% python3 -q
>>> import numpy as np
>>> from numpy import linalg as LA
>>> np.set_printoptions(precision=2, suppress=True, linewidth=160)
>>> def rd(a):
...     return np.round(a, 2) + 0
... 
>>> u = np.array([-2, 3, -7]) + 0.5
>>> m1 = np.eye(3) - 2 * np.outer(u, u) / (u @ u)
>>> rd(m1)
array([[ 0.92,  0.19, -0.34],
       [ 0.19,  0.57,  0.8 ],
       [-0.34,  0.8 , -0.49]])
>>> evals, V = LA.eig(m1)
>>> rd(evals)
array([-1.,  1.,  1.])
>>> rd(np.sort(LA.eigvals(LA.inv(m1))))
array([-1.,  1.,  1.])
>>> hat = np.triu(np.array([[5, 5, 2], [1, -1, -2], [-5, 4, 4]]), 1) + np.eye(3)
>>> A2 = hat @ m1 @ LA.inv(hat)
>>> rd(np.poly(A2))
array([ 1., -1., -1.,  1.])
>>> rd(LA.det(A2))
np.float64(-1.0)
>>> rd(A2)
array([[  1.16,  -1.16,  -1.96],
       [  0.87,  -5.4 , -10.76],
       [ -0.34,   2.52,   5.24]])
>>> O, V = LA.qr(m1[:, :1])[0], LA.qr(m1[:, 1:])[0]
>>> sig = LA.svd(O.T @ V, compute_uv=False)
>>> rd(np.degrees(np.arccos(sig.clip(0, 1))))
array([90.])
>>> rd(LA.norm(O @ O.T - V @ V.T, 2))
np.float64(1.0)
>>> W0 = np.array([[1.0, 0.5, 0.25], [0.5, 1.0, 0.5], [0.25, 0.5, 1.0]])
>>> O = W0.astype(float).copy()
>>> for j in range(3):
...     O[:, j] -= O[:, :j] @ (O[:, :j].T @ O[:, j])
...     O[:, j] /= LA.norm(O[:, j])
... 
>>> rd(O)
array([[ 0.87, -0.49,  0.  ],
       [ 0.44,  0.78, -0.45],
       [ 0.22,  0.39,  0.89]])
>>> rd(O.T @ O)
array([[1., 0., 0.],
       [0., 1., 0.],
       [0., 0., 1.]])
>>> A = np.load("dump.npy")
>>> A
array([[13,  0,  3],
       [ 1, 12, -1],
       [-2,  1,  7]])
>>> Uu, sig, Vh = LA.svd(A, full_matrices=False)
>>> Uu.shape, sig.shape, Vh.shape
((3, 3), (3,), (3, 3))
>>> rd(Uu.T @ Uu)
array([[1., 0., 0.],
       [0., 1., 0.],
       [0., 0., 1.]])
>>> rd(Vh @ Vh.T)
array([[1., 0., 0.],
       [0., 1., 0.],
       [0., 0., 1.]])
>>> rd(np.abs(Vh[0]))
array([0.95, 0.24, 0.18])
>>> rd(np.cumsum(sig ** 2) / np.sum(sig ** 2))
array([0.48, 0.86, 1.  ])
>>> np.allclose(Uu * sig @ Vh, A)
True
>>> (sig > 1e-8).sum()
np.int64(3)
>>> rd(Uu.T @ A @ Vh.T)
array([[13.45,  0.  ,  0.  ],
       [ 0.  , 11.97,  0.  ],
       [ 0.  ,  0.  ,  7.33]])
>>> rd(sig)
array([13.45, 11.97,  7.33])
>>> data = np.loadtxt("m.csv", delimiter=",")
>>> data
array([[ 0.33,  0.89, -0.3 ],
       [ 0.95, -1.33,  0.38],
       [ 0.58,  2.23, -0.74]])
>>> rd(LA.det(data[::-1]))
np.float64(0.0)
>>> rd(LA.det(2 * data)), rd(LA.det(data))
(np.float64(0.0), np.float64(0.0))
>>> np.einsum("ii->", data)
np.float64(-1.74)
>>> cent = np.array([[2, 1, -1]])
>>> rng = np.random.default_rng(720672)
>>> J = rng.normal(size=(10, 1)) @ cent + np.array([-2, 2, 0])
>>> rd(J)
array([[-2.49,  1.75,  0.25],
       [-0.86,  2.57, -0.57],
       [-1.15,  2.42, -0.42],
       [ 0.43,  3.22, -1.22],
       [-0.24,  2.88, -0.88],
       [ 0.01,  3.01, -1.01],
       [-2.77,  1.61,  0.39],
       [-1.92,  2.04, -0.04],
       [-1.29,  2.35, -0.35],
       [-1.52,  2.24, -0.24]])
>>> cent = J[[4, 7]].astype(float)
>>> for _ in range(6):
...     z = LA.norm(J[:, None] - cent, axis=-1).argmin(axis=1)
...     cent = np.array([J[z == j].mean(axis=0) for j in range(2)])
... 
>>> z
array([1, 0, 1, 0, 0, 0, 1, 1, 1, 1])
>>> rd(cent[1] - cent[0])
array([-1.69, -0.85,  0.85])
>>> rd(cent)
array([[-0.16,  2.92, -0.92],
       [-1.86,  2.07, -0.07]])
>>> np.bincount(z)
array([4, 6])
>>> LA.lstsq(J[:-1].T, J[-1])[2]
np.int32(2)
>>> X = np.loadtxt("sample3.csv", delimiter=",")
>>> X
array([[1.  , 0.2 , 0.04, 0.01],
       [0.2 , 1.  , 0.2 , 0.04],
       [0.04, 0.2 , 1.  , 0.2 ],
       [0.01, 0.04, 0.2 , 1.  ]])
>>> # symmetric, so the eigenvalues are real
>>> A2 = X + rng.integers(-2, 3, (4, 2)) @ rng.integers(-2, 3, (2, 4))
>>> A2
array([[ 1.  ,  4.2 , -5.96, -5.99],
       [-0.8 , -1.  ,  2.2 ,  1.04],
       [ 2.04,  0.2 ,  3.  ,  4.2 ],
       [ 3.01,  4.04, -2.8 ,  1.  ]])
>>> rd(LA.svd(A2 - X, compute_uv=False))
array([11.16,  5.62,  0.  ,  0.  ])
>>> A2 - X
array([[ 0.,  4., -6., -6.],
       [-1., -2.,  2.,  1.],
       [ 2.,  0.,  2.,  4.],
       [ 3.,  4., -3.,  0.]])
>>> LA.matrix_rank(A2 - X, tol=1e-8)
np.int64(2)
>>> O = A2.astype(float).copy()
>>> for j in range(4):
...     O[:, j] -= O[:, :j] @ (O[:, :j].T @ O[:, j])
...     O[:, j] /= LA.norm(O[:, j])
... 
>>> rd(O.T @ O)
array([[1., 0., 0., 0.],
       [0., 1., 0., 0.],
       [0., 0., 1., 0.],
       [0., 0., 0., 1.]])
>>> mat = 0.5 ** np.abs(np.subtract.outer(np.arange(3), np.arange(3)))
>>> mat
array([[1.  , 0.5 , 0.25],
       [0.5 , 1.  , 0.5 ],
       [0.25, 0.5 , 1.  ]])
>>> # symmetric
>>> u, r1 = mat[1], mat[2]
>>> rd(u @ r1)
np.float64(1.12)
>>> pr = (u @ r1) / (u @ u) * u
>>> LA.matrix_rank(np.outer(u, r1))
np.int64(1)
>>> rd(np.outer(u, r1))
array([[0.12, 0.25, 0.5 ],
       [0.25, 0.5 , 1.  ],
       [0.12, 0.25, 0.5 ]])
>>> feats = np.load("arr.npy")
>>> feats
array([[-1.02,  1.39, -0.21,  0.  ],
       [ 1.39,  0.05,  0.14,  0.  ],
       [-0.21,  0.14,  0.98,  0.  ],
       [ 0.  ,  0.  ,  0.  ,  1.  ]])
>>> evals, V = LA.eigh(feats)
>>> rd(LA.eigvalsh(feats @ feats))
array([1.  , 1.  , 1.01, 3.98])
>>> np.unique(evals.round(6) + 0, return_counts=True)[1]
array([1, 1, 1, 1])
>>> rd(np.abs(LA.eigvals(A)).max())
np.float64(12.73)
>>> LA.determinant(A)
Traceback (most recent call last):
  File "<python-input-77>", line 1, in <module>
    LA.determinant(A)
    ^^^^^^^^^^^^^^
AttributeError: module 'numpy.linalg' has no attribute 'determinant'
>>> A @ A
array([[163,   3,  60],
       [ 27, 143, -16],
       [-39,  19,  42]])
>>> np.allclose(A @ A.T, A.T @ A)
False
>>> (feats - feats.T) / 2
array([[0., 0., 0., 0.],
       [0., 0., 0., 0.],
       [0., 0., 0., 0.],
       [0., 0., 0., 0.]])
>>> np.allclose(feats @ feats.T, feats.T @ feats)
True
>>> (feats + feats.T) / 2
array([[-1.02,  1.39, -0.21,  0.  ],
       [ 1.39,  0.05,  0.14,  0.  ],
       [-0.21,  0.14,  0.98,  0.  ],
       [ 0.  ,  0.  ,  0.  ,  1.  ]])
>>> LA.determinant(feats)
Traceback (most recent call last):
  File "<python-input-83>", line 1, in <module>
    LA.determinant(feats)
    ^^^^^^^^^^^^^^
AttributeError: module 'numpy.linalg' has no attribute 'determinant'
>>> evals, V = LA.eigh(feats)
>>> vec = np.array([1, 1, 0, 1])
>>> rd(V * np.maximum(evals, 0) @ V.T)
array([[ 0.33,  0.47, -0.07,  0.  ],
       [ 0.47,  0.68,  0.04,  0.  ],
       [-0.07,  0.04,  0.99,  0.  ],
       [ 0.  ,  0.  ,  0.  ,  1.  ]])
>>> rd(LA.eigvalsh(feats[1:, 1:]))
array([0.03, 1.  , 1.  ])
>>> np.abs(feats).sum(axis=1).max(), rd(np.abs(evals).max())
(np.float64(2.62), np.float64(2.0))
